$ python3 -q
>>> import numpy as np
>>> import numpy.linalg as la
>>> np.set_printoptions(suppress=True, linewidth=200)
>>> rnd = lambda a: np.round(a, 3) + 0
>>> A2 = np.array([[-3, -2, 3, 1], [1, -3, -3, 2], [-1, -3, -1, 1], [0, 0, 0, 3]])
>>> data = A2 - A2.T
>>> data
array([[ 0, -3,  4,  1],
       [ 3,  0,  0,  2],
       [-4,  0,  0,  1],
       [-1, -2, -1,  0]])
>>> # antisymmetric, zero diagonal
>>> t3 = np.stack([data, 4 * data, data[::-1]])
>>> t3.sum(axis=0)
array([[ -1, -17,  19,   5],
       [ 11,   0,   0,  11],
       [-17,   0,   0,   7],
       [ -5, -13,  -1,   1]])
>>> print(np.einsum("bij,cij->bc", t3, t3))
[[ 62 248 -16]
 [248 992 -64]
 [-16 -64  62]]
>>> print(t3.shape)
(3, 4, 4)
>>> rng = np.random.default_rng(3155)
>>> lab = rng.permutation(4)
>>> A2 = data[:, lab] * rng.choice([-1, 1], 4)
>>> print(A2)
[[-3  1  0 -4]
 [ 0  2 -3  0]
 [ 0  1  4  0]
 [-2  0  1  1]]
>>> left, _, vt = la.svd(data.T @ A2)
>>> rnd(left @ vt)
array([[ 0.,  0., -1.,  0.],
       [ 1.,  0.,  0.,  0.],
       [ 0.,  0.,  0., -1.],
       [ 0.,  1.,  0.,  0.]])
>>> lab
array([1, 3, 0, 2])
>>> Q = data.astype(float).copy()
>>> for j in range(4):
...     Q[:, j] -= Q[:, :j] @ (Q[:, :j].T @ Q[:, j])
...     Q[:, j] /= la.norm(Q[:, j])
... 
>>> rnd(Q.T @ Q)
array([[1., 0., 0., 0.],
       [0., 1., 0., 0.],
       [0., 0., 1., 0.],
       [0., 0., 0., 1.]])
>>> print(rnd(Q.T @ data))
[[ 5.099  0.392  0.196  0.392]
 [ 0.     3.584 -2.812 -0.88 ]
 [ 0.     0.     3.009  0.482]
 [ 0.     0.     0.     2.2  ]]
